$ python3 -q
>>> import numpy as np
>>> import numpy.linalg as la
>>> np.set_printoptions(precision=2, suppress=True, linewidth=100)
>>> feats = np.loadtxt("dump.csv", delimiter=",")
>>> feats
array([[  3.89,  -0.41,  -8.47,  -0.59, -11.66,  -8.96,  -9.83],
       [ 12.65,  -1.38,   3.51,  -0.53,   3.81, -12.53,  -7.35],
       [  6.14,   4.21,   5.53,  -5.37,  -2.4 ,  16.49,   2.77],
       [ -7.22,  -5.92,  -8.23, -13.59,  -2.03,  -7.5 ,   0.11],
       [ 15.77,  -2.02, -11.45,  -2.07,   1.34,   2.81,   1.42],
       [  4.01,   4.47, -11.76,   7.61,  -1.54,   0.78,  12.83],
       [  3.48,  16.  ,  -0.82,   7.59,   6.34,  -5.18,  -2.55],
       [  6.06,   0.56,  12.35,   1.8 ,   2.88,  13.14,   5.12],
       [-11.8 ,  -3.87,  -6.82, -12.1 ,  -2.8 ,   1.48,   6.55],
       [  7.82,  -8.66,  -6.09,  12.59,   0.24,  -7.66,  -3.07],
       [ 14.  ,  -6.46,   4.55,   5.74,   6.95,  -5.83,   5.15],
       [-11.11,  -4.8 ,  -5.55,  11.21,   0.61,   0.78,   9.81],
       [ -0.94,   0.65,  -0.75,  11.23,  -5.2 , -13.85,   7.29],
       [ -5.13,  -9.08,   2.6 ,  12.91,  -7.57,  -1.24,  -7.68],
       [ -5.71, -11.63,   1.38,  -7.75,  -3.11,  -6.99, -10.56],
       [ -8.86,  -7.66,  -7.4 , -13.96,  -2.83,  -2.24,  -0.23],
       [ -5.33,   6.32,  -2.63,  -8.47,  -7.98,   1.11, -13.72],
       [ -1.89,  -9.26,   9.08,   6.96,  -3.95,   0.12,  12.81],
       [  2.8 ,  12.9 ,  12.06,   4.29,   3.89,  -1.69,   6.63],
       [ -6.14,  -6.38,   1.33,   7.93,   5.18,  15.13,   1.12],
       [ -8.2 , -10.  ,  -0.72, -11.79,   0.72,  -9.56,   1.14],
       [  6.91,  -3.36,   8.96,  -0.06,   1.74, -14.02,  -7.81],
       [  7.84,  -3.86,  -2.86,  10.94,   2.2 , -13.67,  -2.04],
       [  8.77,   2.01,   3.  ,  -0.49, -15.83,   5.67,  -5.21],
       [  7.68,  -0.29,  -2.33, -13.84,   8.36,  -2.7 ,   8.17],
       [ 12.11,  11.41,   1.35,  -8.94,  -3.84,  -5.14,   0.43],
       [ -1.55,  12.  ,  -6.32, -14.13,   3.5 ,  -0.09,  -1.32]])
>>> feats @ feats
Traceback (most recent call last):
  File "<python-input-5>", line 1, in <module>
    feats @ feats
    ~~~~~~^~~~~~~
ValueError: matmul: Input operand 1 has a mismatch in its core dimension 0, with gufunc signature (n?,k),(k,m?)->(n?,m?) (size 27 is different from 7)
>>> C2 = feats.T @ feats
>>> la.svd(feats, compute_uv=False) ** 2
array([2683.16, 2280.08, 2045.57, 1303.9 , 1053.85,  880.08,  553.73])
>>> la.matrix_rank(C2)
np.int64(7)
>>> np.allclose(C2, C2.T)
True
>>> np.round(np.trace(C2), 2), np.round((feats ** 2).sum(), 2)
(np.float64(10800.36), np.float64(10800.36))
>>> W1 = np.array([[-2, 1, 0, 1],
...     [1, 0, 1, 1],
...     [-2, -2, 2, 1],
...     [2, -1, 2, -1],
...     [1, 0, 2, -2],
...     [-2, 2, 0, 2],
...     [1, -2, 2, 0]])
>>> beta = np.array([1, 0, 2, -1])
>>> act = np.maximum(feats @ W1 + beta, 0)
>>> la.matrix_rank(act)
np.int64(4)
>>> (act > 0).mean(axis=0)
array([0.48, 0.48, 0.52, 0.3 ])
>>> cent = np.array([[-2, 3, -3], [-2, 1, -3], [3, -3, 3], [-3, -3, -3]])
>>> (act @ cent).round(6).argmax(axis=1)
array([1, 0, 1, 1, 1, 1, 0, 0, 1, 1, 0, 1, 1, 1, 1, 1, 1, 0, 0, 0, 1, 0, 1, 1, 0, 1, 1])
>>> W1 @ cent
array([[ -1,  -8,   0],
       [ -2,  -3,  -3],
       [ 11, -17,  15],
       [  7,   2,   6],
       [ 10,   3,   9],
       [ -6, -10,  -6],
       [  8,  -5,   9]])
>>> cen = feats - feats.mean(axis=0)
>>> Uu, sigma, VT = la.svd(cen, full_matrices=False)
>>> la.matrix_rank(cen)
np.int64(7)
>>> np.round(cen.mean(axis=0), 2) + 0
array([0., 0., 0., 0., 0., 0., 0.])
>>> np.abs(VT[-1])
array([0.15, 0.01, 0.23, 0.15, 0.77, 0.22, 0.51])
>>> np.abs(VT[0]).argmax()
np.int64(3)
>>> sigma
array([51.8 , 46.22, 44.97, 35.72, 32.4 , 29.16, 22.43])
>>> VT[0] * np.sign(VT[0, np.abs(VT[0]).argmax()])
array([0.47, 0.12, 0.29, 0.79, 0.15, 0.01, 0.19])
>>> np.searchsorted(np.cumsum(sigma ** 2) / (sigma ** 2).sum(), 0.9) + 1
np.int64(6)
>>> sigma ** 2 / (sigma ** 2).sum()
array([0.26, 0.2 , 0.19, 0.12, 0.1 , 0.08, 0.05])
>>> cen = feats - feats.mean(axis=0)
>>> V = la.svd(cen)[2][:6]
>>> B = cen - cen @ V.T @ V
>>> (cen @ V.T).std(axis=0)
array([9.97, 8.9 , 8.65, 6.87, 6.24, 5.61])
>>> np.round(np.cov(cen @ V.T, rowvar=False), 2) + 0
array([[103.19,   0.  ,   0.  ,   0.  ,   0.  ,   0.  ],
       [  0.  ,  82.17,   0.  ,   0.  ,   0.  ,   0.  ],
       [  0.  ,   0.  ,  77.78,   0.  ,   0.  ,   0.  ],
       [  0.  ,   0.  ,   0.  ,  49.08,   0.  ,   0.  ],
       [  0.  ,   0.  ,   0.  ,   0.  ,  40.38,   0.  ],
       [  0.  ,   0.  ,   0.  ,   0.  ,   0.  ,  32.7 ]])
>>> x0 = np.array([-1, -3, -3, -3, 1, 4, 4])
>>> y = feats @ x0
>>> np.round(la.pinv(feats) @ feats, 2) + 0
array([[1., 0., 0., 0., 0., 0., 0.],
       [0., 1., 0., 0., 0., 0., 0.],
       [0., 0., 1., 0., 0., 0., 0.],
       [0., 0., 0., 1., 0., 0., 0.],
       [0., 0., 0., 0., 1., 0., 0.],
       [0., 0., 0., 0., 0., 1., 0.],
       [0., 0., 0., 0., 0., 0., 1.]])
>>> la.lstsq(feats, y)[0]
array([-1., -3., -3., -3.,  1.,  4.,  4.])
>>> la.solve(feats.T @ feats, feats.T @ y)
array([-1., -3., -3., -3.,  1.,  4.,  4.])
>>> rng = np.random.default_rng(49094)
>>> y = y + 0.1 * rng.normal(size=27)
>>> y
array([ -62.24,  -93.17,   55.45,   58.85,   49.14,   47.96,  -96.2 ,   25.72,  109.52,  -44.03,
        -21.31,   51.48,  -63.98,  -57.44,  -13.65,   83.26,  -38.67,   29.22,  -67.03,   67.67,
         42.83, -109.19,  -81.06,  -36.27,   71.81,  -46.21,   24.5 ])
>>> beta, *_ = la.lstsq(feats, y)
>>> np.round(feats.T @ (y - feats @ beta), 2) + 0
array([0., 0., 0., 0., 0., 0., 0.])
>>> B = np.array([[-3, -3], [0, -2]])
>>> E = np.tile(B, (2, 2))
>>> E
array([[-3, -3, -3, -3],
       [ 0, -2,  0, -2],
       [-3, -3, -3, -3],
       [ 0, -2,  0, -2]])
>>> # row 2 repeats row 0
>>> Uu, sigma, VT = la.svd(E)
>>> V = VT[:(sigma > 1e-8).sum()]
>>> x0 = E[3] + -2 * E[0] + rng.integers(2) * np.eye(4)[3]
>>> x0
array([6., 4., 6., 4.])
>>> np.round(V.T @ V, 2) + 0
array([[0.5, 0. , 0.5, 0. ],
       [0. , 0.5, 0. , 0.5],
       [0.5, 0. , 0.5, 0. ],
       [0. , 0.5, 0. , 0.5]])
>>> np.round(la.norm(x0 - V.T @ V @ x0), 2)
np.float64(0.0)
>>> la.matrix_rank(np.vstack([E, x0]))
np.int64(2)
>>> np.diag(V.T @ V)
array([0.5, 0.5, 0.5, 0.5])
>>> M = np.load("arr.npy")
>>> M
array([[2, 1, 0, 0, 0, 0],
       [0, 1, 0, 0, 0, 0],
       [1, 1, 0, 0, 0, 0],
       [0, 0, 2, 1, 0, 0],
       [0, 0, 0, 1, 0, 0],
       [0, 0, 1, 1, 0, 0],
       [0, 0, 0, 0, 2, 1],
       [0, 0, 0, 0, 0, 1],
       [0, 0, 0, 0, 1, 1]])
>>> x0 = np.array([3, 0, 1, 2, 0, 0])
>>> y = M @ x0
>>> np.round(la.lstsq(M, y)[0], 2) + 0
array([3., 0., 1., 2., 0., 0.])
>>> y
array([6, 0, 3, 4, 2, 3, 0, 0, 0])
>>> y = y + 0.02 * rng.normal(size=9)
>>> y
array([ 6.01,  0.02,  2.99,  3.99,  2.02,  2.99, -0.01,  0.01,  0.01])
>>> beta, *_ = la.lstsq(M, y)
>>> beta
array([ 3.  ,  0.01,  0.99,  2.01, -0.01,  0.01])
>>> round(la.norm(y - M @ beta), 2)
np.float64(0.02)
>>> beta.round()
array([ 3.,  0.,  1.,  2., -0.,  0.])
>>> mat = np.load("layer2.npy")
>>> mat
array([[0, 0, 0, 0, 0, 0, 0, 0, 0, 0, 0],
       [5, 1, 0, 0, 0, 0, 0, 0, 0, 0, 0],
       [4, 9, 3, 0, 0, 0, 0, 0, 0, 0, 0],
       [7, 6, 8, 7, 0, 0, 0, 0, 0, 0, 0],
       [7, 7, 8, 4, 4, 0, 0, 0, 0, 0, 0],
       [1, 6, 3, 9, 8, 3, 0, 0, 0, 0, 0],
       [4, 3, 7, 8, 9, 7, 4, 0, 0, 0, 0],
       [7, 3, 5, 6, 0, 3, 0, 2, 0, 0, 0],
       [1, 9, 3, 7, 1, 8, 3, 6, 1, 0, 0],
       [6, 8, 4, 1, 0, 0, 9, 1, 2, 5, 0],
       [7, 0, 6, 0, 9, 7, 7, 6, 3, 6, 9]])
>>> # looks like rank 10
>>> Uu, sigma, VT = la.svd(mat)
>>> np.argmax(sigma[:-1] / (sigma[1:] + 1e-6)) + 1
np.int64(10)
>>> B = Uu[:, :10] @ np.diag(sigma[:10]) @ VT[:10]
>>> round(float(la.norm(mat - B) / la.norm(mat)), 2)
0.0
>>> round(np.abs(mat - B).max(), 2)
np.float64(0.0)
>>> la.matrix_rank(mat, rtol=0.05)
np.int64(8)
>>> W1 = np.array([[-3, -2, 3, -1],
...     [-2, 3, -3, -1],
...     [0, 1, 1, -1],
...     [0, -3, 1, 2],
...     [0, -3, 1, -3],
...     [0, 1, 1, 0],
...     [1, 2, -1, 1],
...     [1, 2, -2, 1],
...     [-1, 1, -2, 3],
...     [-2, 3, -3, 0],
...     [0, -1, 2, 3]])
>>> beta = np.array([0, 2, 1, -2])
>>> act = np.maximum(mat @ W1 + beta, 0)
>>> la.matrix_rank(act)
np.int64(3)
>>> act
array([[ 0,  2,  1,  0],
       [ 0,  0, 13,  0],
       [ 0, 24,  0,  0],
       [ 0,  0, 19,  0],
       [ 0,  0, 17,  0],
       [ 0,  0,  9,  0],
       [ 0,  0, 31,  0],
       [ 0,  0, 23,  0],
       [ 0, 33,  0,  8],
       [ 0, 52,  0,  0],
       [ 0, 12, 19,  7]])
>>> (act > 0).astype(int)
array([[0, 1, 1, 0],
       [0, 0, 1, 0],
       [0, 1, 0, 0],
       [0, 0, 1, 0],
       [0, 0, 1, 0],
       [0, 0, 1, 0],
       [0, 0, 1, 0],
       [0, 0, 1, 0],
       [0, 1, 0, 1],
       [0, 1, 0, 0],
       [0, 1, 1, 1]])
>>> cent = np.array([[2, 2], [0, 1], [3, 2], [1, 2]])
>>> act @ cent
array([[ 3,  4],
       [39, 26],
       [ 0, 24],
       [57, 38],
       [51, 34],
       [27, 18],
       [93, 62],
       [69, 46],
       [ 8, 49],
       [ 0, 52],
       [64, 64]])
>>> rank = la.matrix_rank(mat)
>>> rank
np.int64(10)
>>> ns = la.svd(mat)[2][rank:].T
>>> np.round(mat @ ns, 2) + 0
array([[0.],
       [0.],
       [0.],
       [0.],
       [0.],
       [0.],
       [0.],
       [0.],
       [0.],
       [0.],
       [0.]])
>>> np.round(ns @ ns.T, 2) + 0
array([[ 0.  ,  0.  ,  0.  ,  0.  ,  0.  ,  0.  ,  0.  ,  0.  ,  0.  ,  0.  ,  0.  ],
       [ 0.  ,  0.  ,  0.  ,  0.  ,  0.  ,  0.  ,  0.  ,  0.  , -0.01,  0.  ,  0.  ],
       [ 0.  ,  0.  ,  0.  ,  0.  ,  0.  ,  0.01, -0.01, -0.01,  0.04,  0.  , -0.01],
       [ 0.  ,  0.  ,  0.  ,  0.  ,  0.  , -0.01,  0.01,  0.01, -0.03,  0.  ,  0.01],
       [ 0.  ,  0.  ,  0.  ,  0.  ,  0.  ,  0.  ,  0.  ,  0.  , -0.02,  0.  ,  0.  ],
       [ 0.  ,  0.  ,  0.01, -0.01,  0.  ,  0.02, -0.03, -0.03,  0.14,  0.01, -0.02],
       [ 0.  ,  0.  , -0.01,  0.01,  0.  , -0.03,  0.04,  0.04, -0.19, -0.01,  0.03],
       [ 0.  ,  0.  , -0.01,  0.01,  0.  , -0.03,  0.04,  0.04, -0.19, -0.01,  0.03],
       [ 0.  , -0.01,  0.04, -0.03, -0.02,  0.14, -0.19, -0.19,  0.86,  0.03, -0.15],
       [ 0.  ,  0.  ,  0.  ,  0.  ,  0.  ,  0.01, -0.01, -0.01,  0.03,  0.  , -0.01],
       [ 0.  ,  0.  , -0.01,  0.01,  0.  , -0.02,  0.03,  0.03, -0.15, -0.01,  0.02]])
>>> [int(la.matrix_rank(mat[:, :j + 1])) for j in range(11)]
[1, 2, 3, 4, 5, 6, 7, 8, 9, 10, 10]
>>> [int(la.matrix_rank(mat[:i])) for i in range(1, len(mat) + 1)]
[0, 1, 2, 3, 4, 5, 6, 7, 8, 9, 10]
>>> X = np.loadtxt("mat.csv", delimiter=",")
>>> X
array([[ 0.7 , -0.3 , -0.21, -0.3 , -0.11, -0.14, -0.27, -0.05, -0.3 , -0.11, -0.18, -0.21],
       [-0.3 ,  0.7 , -0.21, -0.3 , -0.11, -0.14, -0.27, -0.05, -0.3 , -0.11, -0.18, -0.21],
       [-0.21, -0.21,  0.86, -0.21, -0.08, -0.1 , -0.19, -0.03, -0.21, -0.08, -0.12, -0.14],
       [-0.3 , -0.3 , -0.21,  0.7 , -0.11, -0.14, -0.27, -0.05, -0.3 , -0.11, -0.18, -0.21],
       [-0.11, -0.11, -0.08, -0.11,  0.96, -0.05, -0.1 , -0.02, -0.11, -0.04, -0.06, -0.08],
       [-0.14, -0.14, -0.1 , -0.14, -0.05,  0.93, -0.13, -0.02, -0.14, -0.05, -0.08, -0.1 ],
       [-0.27, -0.27, -0.19, -0.27, -0.1 , -0.13,  0.76, -0.04, -0.27, -0.1 , -0.16, -0.19],
       [-0.05, -0.05, -0.03, -0.05, -0.02, -0.02, -0.04,  0.99, -0.05, -0.02, -0.03, -0.03],
       [-0.3 , -0.3 , -0.21, -0.3 , -0.11, -0.14, -0.27, -0.05,  0.7 , -0.11, -0.18, -0.21],
       [-0.11, -0.11, -0.08, -0.11, -0.04, -0.05, -0.1 , -0.02, -0.11,  0.96, -0.06, -0.08],
       [-0.18, -0.18, -0.12, -0.18, -0.06, -0.08, -0.16, -0.03, -0.18, -0.06,  0.9 , -0.12],
       [-0.21, -0.21, -0.14, -0.21, -0.08, -0.1 , -0.19, -0.03, -0.21, -0.08, -0.12,  0.86]])
>>> # symmetric
>>> O, V = la.qr(X[:, :5])[0], la.qr(X[:, 5:])[0]
>>> sigma = la.svd(O.T @ V, compute_uv=False)
>>> sigma.round(2) + 0
array([0., 0., 0., 0., 0.])
>>> (sigma > 0.9).sum()
np.int64(0)
>>> u, r1 = X[11], X[8]
>>> round(float(u @ u), 2)
1.0
>>> u @ r1
np.float64(0.0)
>>> pr = (u @ r1) / (u @ u) * u
>>> r1 - pr
array([-0.3 , -0.3 , -0.21, -0.3 , -0.11, -0.14, -0.27, -0.05,  0.7 , -0.11, -0.18, -0.21])
>>> (r1 - pr) @ u
np.float64(0.0)
>>> vals, V = la.eigh(X)
>>> x0 = np.array([-6, 9, 0, 2, 0, 9, 5, -8, 9, 4, 9, -8])
>>> np.round(x0 @ X @ x0 / (x0 @ x0), 2), round(float(vals[0]), 2), np.round(vals[-1], 2)
(np.float64(0.71), -1.0, np.float64(1.0))
>>> V * np.maximum(vals, 0) @ V.T
array([[ 0.85, -0.15, -0.1 , -0.15, -0.06, -0.07, -0.14, -0.02, -0.15, -0.06, -0.09, -0.1 ],
       [-0.15,  0.85, -0.1 , -0.15, -0.06, -0.07, -0.14, -0.02, -0.15, -0.06, -0.09, -0.1 ],
       [-0.1 , -0.1 ,  0.93, -0.1 , -0.04, -0.05, -0.09, -0.02, -0.1 , -0.04, -0.06, -0.07],
       [-0.15, -0.15, -0.1 ,  0.85, -0.06, -0.07, -0.14, -0.02, -0.15, -0.06, -0.09, -0.1 ],
       [-0.06, -0.06, -0.04, -0.06,  0.98, -0.03, -0.05, -0.01, -0.06, -0.02, -0.03, -0.04],
       [-0.07, -0.07, -0.05, -0.07, -0.03,  0.97, -0.06, -0.01, -0.07, -0.03, -0.04, -0.05],
       [-0.14, -0.14, -0.09, -0.14, -0.05, -0.06,  0.88, -0.02, -0.14, -0.05, -0.08, -0.09],
       [-0.02, -0.02, -0.02, -0.02, -0.01, -0.01, -0.02,  1.  , -0.02, -0.01, -0.01, -0.02],
       [-0.15, -0.15, -0.1 , -0.15, -0.06, -0.07, -0.14, -0.02,  0.85, -0.06, -0.09, -0.1 ],
       [-0.06, -0.06, -0.04, -0.06, -0.02, -0.03, -0.05, -0.01, -0.06,  0.98, -0.03, -0.04],
       [-0.09, -0.09, -0.06, -0.09, -0.03, -0.04, -0.08, -0.01, -0.09, -0.03,  0.95, -0.06],
       [-0.1 , -0.1 , -0.07, -0.1 , -0.04, -0.05, -0.09, -0.02, -0.1 , -0.04, -0.06,  0.93]])
>>> np.round(V * np.abs(vals) @ V.T, 2) + 0
array([[1., 0., 0., 0., 0., 0., 0., 0., 0., 0., 0., 0.],
       [0., 1., 0., 0., 0., 0., 0., 0., 0., 0., 0., 0.],
       [0., 0., 1., 0., 0., 0., 0., 0., 0., 0., 0., 0.],
       [0., 0., 0., 1., 0., 0., 0., 0., 0., 0., 0., 0.],
       [0., 0., 0., 0., 1., 0., 0., 0., 0., 0., 0., 0.],
       [0., 0., 0., 0., 0., 1., 0., 0., 0., 0., 0., 0.],
       [0., 0., 0., 0., 0., 0., 1., 0., 0., 0., 0., 0.],
       [0., 0., 0., 0., 0., 0., 0., 1., 0., 0., 0., 0.],
       [0., 0., 0., 0., 0., 0., 0., 0., 1., 0., 0., 0.],
       [0., 0., 0., 0., 0., 0., 0., 0., 0., 1., 0., 0.],
       [0., 0., 0., 0., 0., 0., 0., 0., 0., 0., 1., 0.],
       [0., 0., 0., 0., 0., 0., 0., 0., 0., 0., 0., 1.]])
>>> np.round(np.abs(X).sum(axis=1).max(), 2), round(np.abs(vals).max(), 2)
(np.float64(2.88), np.float64(1.0))
